In [1]: import numpy as np

In [2]: np.set_printoptions(suppress=True, linewidth=120)

In [3]: arr = np.load("out14.npy")

In [4]: arr
Out[4]: 
array([[0, 0, 0, 0, 0, 0, 0, 0, 0],
       [1, 1, 1, 2, 1, 2, 1, 1, 2],
       [3, 4, 2, 5, 7, 4, 6, 3, 6],
       [6, 6, 1, 5, 5, 5, 5, 6, 6],
       [5, 3, 2, 2, 3, 1, 3, 5, 4],
       [1, 2, 0, 4, 4, 1, 2, 1, 4],
       [2, 2, 0, 1, 2, 2, 2, 2, 0],
       [2, 3, 0, 2, 2, 0, 4, 2, 4],
       [1, 0, 1, 2, 0, 2, 2, 1, 2],
       [3, 3, 1, 1, 2, 3, 3, 3, 1],
       [0, 0, 1, 0, 2, 0, 1, 0, 2],
       [1, 1, 1, 4, 2, 2, 4, 1, 4],
       [4, 2, 2, 0, 1, 0, 3, 4, 2],
       [0, 0, 0, 0, 0, 0, 0, 0, 0],
       [3, 2, 2, 2, 2, 2, 5, 3, 6],
       [4, 3, 2, 2, 3, 0, 5, 4, 4],
       [4, 3, 1, 5, 4, 5, 4, 4, 4],
       [4, 2, 2, 1, 3, 2, 3, 4, 0],
       [3, 2, 2, 6, 3, 5, 3, 3, 6],
       [4, 2, 3, 4, 4, 3, 2, 4, 4],
       [1, 1, 1, 0, 0, 1, 1, 1, 1],
       [2, 2, 0, 0, 0, 0, 2, 2, 2],
       [1, 1, 1, 2, 4, 1, 1, 1, 4],
       [2, 0, 2, 0, 1, 0, 1, 2, 0],
       [2, 3, 0, 3, 4, 2, 4, 2, 2],
       [5, 2, 3, 3, 3, 4, 5, 5, 2],
       [0, 0, 0, 0, 0, 0, 0, 0, 0],
       [9, 6, 5, 5, 4, 7, 9, 9, 7],
       [3, 3, 2, 2, 3, 2, 4, 3, 6],
       [5, 2, 3, 3, 3, 4, 5, 5, 2],
       [1, 0, 1, 2, 0, 2, 2, 1, 2],
       [2, 1, 2, 2, 3, 0, 3, 2, 2],
       [1, 1, 1, 4, 2, 2, 4, 1, 4],
       [3, 3, 0, 2, 2, 1, 2, 3, 4]])

In [5]: # rank 8

In [6]: rank = np.linalg.matrix_rank(arr)

In [7]: print(rank)
8

In [8]: null = np.linalg.svd(arr)[2][rank:].T

In [9]: [int(np.linalg.matrix_rank(np.delete(arr, i, axis=0))) for i in range(34)]
Out[9]: 
[8,
 8,
 8,
 8,
 8,
 8,
 8,
 8,
 8,
 8,
 8,
 8,
 8,
 8,
 8,
 8,
 8,
 8,
 8,
 8,
 8,
 8,
 8,
 8,
 8,
 8,
 8,
 8,
 8,
 8,
 8,
 8,
 8,
 8]

In [10]: np.allclose(arr @ null, 0)
Out[10]: True

In [11]: [int(np.linalg.matrix_rank(arr[:i])) for i in range(1, len(arr) + 1)]
Out[11]: 
[0,
 1,
 2,
 3,
 4,
 5,
 6,
 7,
 8,
 8,
 8,
 8,
 8,
 8,
 8,
 8,
 8,
 8,
 8,
 8,
 8,
 8,
 8,
 8,
 8,
 8,
 8,
 8,
 8,
 8,
 8,
 8,
 8,
 8]

In [12]: B = np.array([[5, 4, 3, 2, 1, 2, 4, 3, 0, 5, 0, 5, 3],
    ...:     [4, 1, 3, 5, 1, 0, 5, 4, 3, 5, 4, 1, 2],
    ...:     [5, 2, 3, 1, 5, 2, 3, 4, 0, 1, 5, 0, 5],
    ...:     [5, 1, 1, 2, 4, 2, 4, 1, 4, 4, 5, 5, 2],
    ...:     [0, 2, 2, 1, 4, 2, 2, 3, 1, 2, 3, 0, 3],
    ...:     [1, 3, 2, 5, 4, 2, 0, 4, 2, 2, 5, 1, 3],
    ...:     [1, 4, 3, 1, 3, 1, 4, 1, 3, 3, 5, 1, 1],
    ...:     [4, 2, 0, 4, 2, 3, 3, 1, 1, 0, 3, 4, 1],
    ...:     [5, 1, 5, 0, 2, 5, 5, 5, 3, 0, 5, 3, 4],
    ...:     [1, 4, 2, 5, 3, 0, 0, 2, 2, 2, 1, 4, 0],
    ...:     [2, 0, 1, 1, 5, 0, 4, 3, 0, 3, 4, 3, 2],
    ...:     [4, 2, 1, 4, 2, 2, 4, 4, 3, 0, 5, 4, 5],
    ...:     [0, 4, 1, 1, 5, 0, 1, 4, 4, 1, 4, 0, 3]])

In [13]: K = B + B.T

In [14]: K
Out[14]: 
array([[10,  8,  8,  7,  1,  3,  5,  7,  5,  6,  2,  9,  3],
       [ 8,  2,  5,  6,  3,  3,  9,  6,  4,  9,  4,  3,  6],
       [ 8,  5,  6,  2,  7,  4,  6,  4,  5,  3,  6,  1,  6],
       [ 7,  6,  2,  4,  5,  7,  5,  5,  4,  9,  6,  9,  3],
       [ 1,  3,  7,  5,  8,  6,  5,  5,  3,  5,  8,  2,  8],
       [ 3,  3,  4,  7,  6,  4,  1,  7,  7,  2,  5,  3,  3],
       [ 5,  9,  6,  5,  5,  1,  8,  4,  8,  3,  9,  5,  2],
       [ 7,  6,  4,  5,  5,  7,  4,  2,  6,  2,  6,  8,  5],
       [ 5,  4,  5,  4,  3,  7,  8,  6,  6,  2,  5,  6,  8],
       [ 6,  9,  3,  9,  5,  2,  3,  2,  2,  4,  4,  4,  1],
       [ 2,  4,  6,  6,  8,  5,  9,  6,  5,  4,  8,  8,  6],
       [ 9,  3,  1,  9,  2,  3,  5,  8,  6,  4,  8,  8,  5],
       [ 3,  6,  6,  3,  8,  3,  2,  5,  8,  1,  6,  5,  6]])

In [15]: # symmetric

In [16]: W = np.array([[2, 0, 2],
    ...:     [1, 0, 1],
    ...:     [1, 0, 1],
    ...:     [2, 1, 1],
    ...:     [2, 2, 2],
    ...:     [0, 1, 0],
    ...:     [0, 1, 2],
    ...:     [0, 1, 0],
    ...:     [2, 1, 0],
    ...:     [1, 2, 2],
    ...:     [1, 2, 2],
    ...:     [2, 2, 1],
    ...:     [1, 1, 0]])

In [17]: c = np.array([2, -2, -1])

In [18]: H = np.maximum(K @ W + c, 0)

In [19]: H
Out[19]: 
array([[93, 64, 79],
       [76, 70, 81],
       [74, 59, 73],
       [86, 84, 84],
       [71, 76, 70],
       [71, 59, 50],
       [87, 70, 84],
       [87, 69, 70],
       [74, 69, 64],
       [75, 51, 68],
       [88, 91, 85],
       [91, 78, 76],
       [81, 65, 59]])

In [20]: np.linalg.matrix_rank(H)
Out[20]: np.int64(3)

In [21]: cent = np.array([[1, 2, 4], [2, 4, 4], [8, 1, 8]])

In [22]: W @ cent
Out[22]: 
array([[18,  6, 24],
       [ 9,  3, 12],
       [ 9,  3, 12],
       [12,  9, 20],
       [22, 14, 32],
       [ 2,  4,  4],
       [18,  6, 20],
       [ 2,  4,  4],
       [ 4,  8, 12],
       [21, 12, 28],
       [21, 12, 28],
       [14, 13, 24],
       [ 3,  6,  8]])

In [23]: (H @ cent).round(6).argmax(axis=1)
Out[23]: array([2, 2, 2, 2, 2, 2, 2, 2, 2, 2, 2, 2, 2])

In [24]: labels = H[:, 0] > np.median(H[:, 0])

In [25]: r0 = H[labels].mean(axis=0) - H[~labels].mean(axis=0)

In [26]: np.round((((H - H.mean(axis=0)) @ r0 > 0) == labels).mean(), 3)
Out[26]: np.float64(0.923)

In [27]: print(((H - H.mean(axis=0)) @ r0 > 0).astype(int))
[1 1 0 1 0 0 1 1 0 0 1 1 0]

In [28]: W0 = np.load("arr.npy")

In [29]: W0
Out[29]: 
array([[ 1.2  ,  1.5  , -1.5  ,  0.   , -0.1  , -0.9  , -0.7  ,  0.3  , -1.   , -2.8  ,  0.1  , -0.1  ,  0.2  ],
       [-0.651, -0.141,  2.034, -0.341, -0.298, -0.484, -0.404, -0.98 , -0.065, -0.424,  1.41 , -0.631, -0.224],
       [ 0.6  , -0.4  , -0.5  ,  2.1  , -2.9  , -1.2  ,  0.1  , -0.6  ,  1.7  ,  0.3  , -1.   , -0.3  ,  0.3  ],
       [-0.7  , -0.3  ,  2.3  , -0.2  , -0.2  , -0.4  , -0.4  , -0.5  ,  0.1  , -0.1  ,  1.5  , -0.6  , -0.3  ],
       [ 0.1  ,  0.5  ,  0.9  ,  0.2  ,  0.6  , -1.8  , -1.2  , -0.4  , -0.1  , -1.7  ,  1.7  , -1.9  ,  0.4  ],
       [-0.7  , -0.6  ,  1.1  ,  0.   , -0.4  ,  0.6  , -0.9  , -1.2  , -2.2  , -0.4  ,  1.4  , -1.7  ,  0.6  ]])

In [30]: x0 = np.array([-4, -4, 4, 2, -3, 1, 3, 1, -5, -4, 4, -1, 5])

In [31]: np.round(W0 @ np.ones(13), 3)
Out[31]: array([-3.8  , -1.199, -1.8  ,  0.2  , -2.7  , -4.4  ])

In [32]: np.sign((W0 @ x0).round(6))
Out[32]: array([-1.,  1., -1.,  1.,  1.,  1.])

In [33]: (W0 @ x0).argmax()
Out[33]: np.int64(5)

In [34]: np.round((W0 * x0).sum(axis=1), 3)
Out[34]: array([-1.5  , 16.012, -3.3  , 16.3  , 12.   , 30.4  ])

In [35]: print(np.linalg.norm(W0 @ x0) <= np.linalg.norm(W0, 2) * np.linalg.norm(x0) + 1e-9)
True

In [36]: W0 @ np.eye(13)[8]
Out[36]: array([-1.   , -0.065,  1.7  ,  0.1  , -0.1  , -2.2  ])

In [37]: np.round(np.einsum("ij,j->i", W0, x0), 3)
Out[37]: array([-1.5  , 16.012, -3.3  , 16.3  , 12.   , 30.4  ])

In [38]: W = np.array([[-2, 1, -3, -1],
    ...:     [-1, 3, 3, -3],
    ...:     [3, 3, 0, -3],
    ...:     [3, -1, -1, 1],
    ...:     [1, -2, -3, 3],
    ...:     [0, 1, 2, 1],
    ...:     [-1, 3, -2, -1],
    ...:     [3, -2, -1, -3],
    ...:     [1, 3, -1, -1],
    ...:     [-2, 1, -2, -3],
    ...:     [-1, 3, 2, -2],
    ...:     [-2, 0, 0, -1],
    ...:     [3, -3, -1, 0]])

In [39]: c = np.array([3, 1, 0, 3])

In [40]: H = np.maximum(W0 @ W + c, 0)

In [41]: np.linalg.matrix_rank(H)
Out[41]: np.int64(4)

In [42]: cent = np.array([[-1, 2], [3, 3], [1, -2], [3, -2]])

In [43]: W @ cent
Out[43]: 
array([[ -1,   7],
       [  4,   7],
       [ -3,  21],
       [ -4,   3],
       [ -1,  -4],
       [  8,  -3],
       [  5,  13],
       [-19,   8],
       [  4,  15],
       [ -6,   9],
       [  6,   7],
       [ -1,  -2],
       [-13,  -1]])

In [44]: print(np.round(H @ cent, 3))
[[ 34.8   -30.8  ]
 [ 35.427  32.754]
 [  7.4    24.8  ]
 [ 32.8    41.5  ]
 [ 10.7     9.4  ]
 [ 28.5   -23.4  ]]

In [45]: np.abs(W0).max()
Out[45]: np.float64(2.9)

In [46]: np.unravel_index(np.abs(W0).argmax(), W0.shape)
Out[46]: (np.int64(2), np.int64(4))

In [47]: print(round(np.linalg.norm(W0), 3))
9.204

In [48]: B = W0 / np.sqrt((W0 ** 2).mean(axis=1, keepdims=True))

In [49]: np.linalg.matrix_rank(B) == np.linalg.matrix_rank(W0)
Out[49]: np.True_

In [50]: np.round(np.linalg.norm(B, axis=1), 3)
Out[50]: array([3.606, 3.606, 3.606, 3.606, 3.606, 3.606])

In [51]: X = np.load("case4.npy")

In [52]: X
Out[52]: 
array([[ 2.26,  2.29,  0.4 ,  0.34, -1.51,  3.22, -0.11, -3.13,  0.39, -0.29,  2.42, -3.75],
       [-0.8 ,  1.92, -0.72, -1.6 , -1.12, -0.4 , -1.36,  0.96,  0.4 ,  0.56, -0.48,  0.48],
       [ 3.76, -5.37,  2.61,  5.54,  3.05,  2.87,  4.52, -4.71, -1.16, -2.02,  2.76, -3.39],
       [-1.8 , -1.77, -0.33, -0.3 ,  1.17, -2.55,  0.06,  2.49, -0.3 ,  0.24, -1.92,  2.97],
       [-2.32,  2.32, -1.4 , -2.88, -1.28, -2.04, -2.28,  2.96,  0.52,  1.08, -1.84,  2.4 ],
       [-0.18,  3.68, -0.85, -2.12, -2.22,  0.79, -1.97,  0.04,  0.73,  0.67,  0.34, -0.9 ],
       [-2.94, -1.47, -0.84, -1.26,  1.05, -3.78, -0.63,  3.99, -0.21,  0.63, -2.94,  4.41],
       [ 1.16,  4.93, -0.59, -1.86, -3.05,  2.67, -1.98, -1.81,  0.94,  0.48,  1.76, -3.09],
       [ 1.92,  0.67,  0.61,  0.98, -0.51,  2.39,  0.56, -2.59,  0.08, -0.46,  1.88, -2.79]])

In [53]: left, sigma, VT = np.linalg.svd(X)

In [54]: V = VT[:(sigma > 1e-8).sum()]

In [55]: rng = np.random.default_rng(9665)

In [56]: x0 = X[6] + -2 * X[1] + rng.integers(2) * np.eye(12)[10]

In [57]: print(x0.round(3))
[-1.34 -5.31  0.6   1.94  3.29 -2.98  2.09  2.07 -1.01 -0.49 -0.98  3.45]

In [58]: np.linalg.matrix_rank(np.vstack([X, x0]))
Out[58]: np.int64(3)

In [59]: print(np.round(np.linalg.norm(x0 - V.T @ V @ x0), 3))
0.939

In [60]: E = np.loadtxt("data.csv", delimiter=",")

In [61]: E
Out[61]: 
array([[-2.,  0., -2.,  0., -2.,  0.],
       [ 2., -1.,  2., -1.,  2., -1.],
       [ 1.,  0.,  1.,  0.,  1.,  0.],
       [-2.,  0., -2.,  0., -2.,  0.],
       [ 2., -1.,  2., -1.,  2., -1.],
       [ 1.,  0.,  1.,  0.,  1.,  0.]])

In [62]: # column 2 repeats column 0

In [63]: [round(float(x), 3) for x in np.linalg.svd(E, compute_uv=False)[:3]]
Out[63]: [7.539, 1.78, 0.0]

In [64]: left, sigma, VT = np.linalg.svd(E)

In [65]: sigma.round(3) + 0
Out[65]: array([7.539, 1.78 , 0.   , 0.   , 0.   , 0.   ])

In [66]: B = left[:, :2] @ np.diag(sigma[:2]) @ VT[:2]

In [67]: np.linalg.matrix_rank(E, rtol=0.05)
Out[67]: np.int64(2)

In [68]: print(np.round(np.abs(E - B).max(), 3))
0.0

In [69]: print(np.round(np.linalg.norm(E - B) / np.linalg.norm(E), 3))
0.0

In [70]: left, sigma, VT = np.linalg.svd(E)

In [71]: V = VT[:(sigma > 1e-8).sum()]

In [72]: x0 = E[0] + -3 * E[5] + rng.integers(2) * np.eye(6)[1]

In [73]: x0
Out[73]: array([-5.,  0., -5.,  0., -5.,  0.])

In [74]: np.round(np.diag(V.T @ V), 3)
Out[74]: array([0.333, 0.333, 0.333, 0.333, 0.333, 0.333])

In [75]: np.linalg.matrix_rank(np.vstack([E, x0]))
Out[75]: np.int64(2)

In [76]: r0, r1 = E[4], E[5]

In [77]: r0 @ r1
Out[77]: np.float64(6.0)

In [78]: p = (r0 @ r1) / (r0 @ r0) * r0

In [79]: round(float(np.linalg.norm(r0 + r1) ** 2 + np.linalg.norm(r0 - r1) ** 2), 3)
Out[79]: 36.0

In [80]: print(np.linalg.matrix_rank(np.outer(r0, r1)))
1

In [81]: print(np.count_nonzero(E))
24

In [82]: np.round(np.linalg.svd(E, compute_uv=False), 3) + 0
Out[82]: array([7.539, 1.78 , 0.   , 0.   , 0.   , 0.   ])

In [83]: round(float(np.linalg.norm(E)), 3)
Out[83]: 7.746

In [84]: np.round(E.mean(axis=0), 3)
Out[84]: array([ 0.333, -0.333,  0.333, -0.333,  0.333, -0.333])

In [85]: E.sum(axis=1)
Out[85]: array([-6.,  3.,  3., -6.,  3.,  3.])

In [86]: E.sum(axis=0)
Out[86]: array([ 2., -2.,  2., -2.,  2., -2.])

In [87]: np.diff(E, axis=0)
Out[87]: 
array([[ 4., -1.,  4., -1.,  4., -1.],
       [-1.,  1., -1.,  1., -1.,  1.],
       [-3.,  0., -3.,  0., -3.,  0.],
       [ 4., -1.,  4., -1.,  4., -1.],
       [-1.,  1., -1.,  1., -1.,  1.]])

In [88]: E - E[0]
Out[88]: 
array([[ 0.,  0.,  0.,  0.,  0.,  0.],
       [ 4., -1.,  4., -1.,  4., -1.],
       [ 3.,  0.,  3.,  0.,  3.,  0.],
       [ 0.,  0.,  0.,  0.,  0.,  0.],
       [ 4., -1.,  4., -1.,  4., -1.],
       [ 3.,  0.,  3.,  0.,  3.,  0.]])

In [89]: np.linalg.matrix_rank(E)
Out[89]: np.int64(2)

In [90]: mat = np.array([[-3, -2, 0, 2, 0, 1, 1, 1, 2, 3, -2, 1],
    ...:     [1, 2, -2, 1, 0, 3, 0, -1, -1, 3, -1, -3],
    ...:     [1, -2, 1, 1, -2, 2, 1, 1, -3, 3, 2, 1],
    ...:     [-3, 3, -3, 3, -2, -3, -3, 2, 1, -1, 0, 3],
    ...:     [-1, 1, -1, -2, 3, -2, 0, -2, 1, -3, 3, 1],
    ...:     [-1, 2, 0, -2, -1, 0, -2, 1, -3, -3, 1, -3],
    ...:     [2, 1, 0, 3, -3, 0, -2, 1, 1, 3, 2, 0],
    ...:     [1, -1, 0, -2, 3, 1, 2, 2, 1, -3, -3, -2],
    ...:     [1, -3, -1, 0, 1, -1, 1, -1, 3, 0, 1, -2],
    ...:     [0, 2, 2, 3, 2, 1, -1, 0, -3, 1, -2, -2]])

In [91]: mat
Out[91]: 
array([[-3, -2,  0,  2,  0,  1,  1,  1,  2,  3, -2,  1],
       [ 1,  2, -2,  1,  0,  3,  0, -1, -1,  3, -1, -3],
       [ 1, -2,  1,  1, -2,  2,  1,  1, -3,  3,  2,  1],
       [-3,  3, -3,  3, -2, -3, -3,  2,  1, -1,  0,  3],
       [-1,  1, -1, -2,  3, -2,  0, -2,  1, -3,  3,  1],
       [-1,  2,  0, -2, -1,  0, -2,  1, -3, -3,  1, -3],
       [ 2,  1,  0,  3, -3,  0, -2,  1,  1,  3,  2,  0],
       [ 1, -1,  0, -2,  3,  1,  2,  2,  1, -3, -3, -2],
       [ 1, -3, -1,  0,  1, -1,  1, -1,  3,  0,  1, -2],
       [ 0,  2,  2,  3,  2,  1, -1,  0, -3,  1, -2, -2]])

In [92]: B = mat[0, 0] * mat[1:] - np.outer(mat[1:, 0], mat[0])

In [93]: print(B)
[[  0  -4   6  -5   0 -10  -1   2   1 -12   5   8]
 [  0   8  -3  -5   6  -7  -4  -4   7 -12  -4  -4]
 [  0 -15   9  -3   6  12  12  -3   3  12  -6  -6]
 [  0  -5   3   8  -9   7   1   7  -1  12 -11  -2]
 [  0  -8   0   8   3   1   7  -2  11  12  -5  10]
 [  0   1   0 -13   9  -2   4  -5  -7 -15  -2  -2]
 [  0   5   0   4  -9  -4  -7  -7  -5   6  11   5]
 [  0  11   3  -2  -3   2  -4   2 -11  -3  -1   5]
 [  0  -6  -6  -9  -6  -3   3   0   9  -3   6   6]]

In [94]: np.flatnonzero(~B.round(6).any(axis=1))
Out[94]: array([], dtype=int64)

In [95]: np.round(mat[:, 0] / mat[0, 0], 3)
Out[95]: array([ 1.   , -0.333, -0.333,  1.   ,  0.333,  0.333, -0.667, -0.333, -0.333, -0.   ])
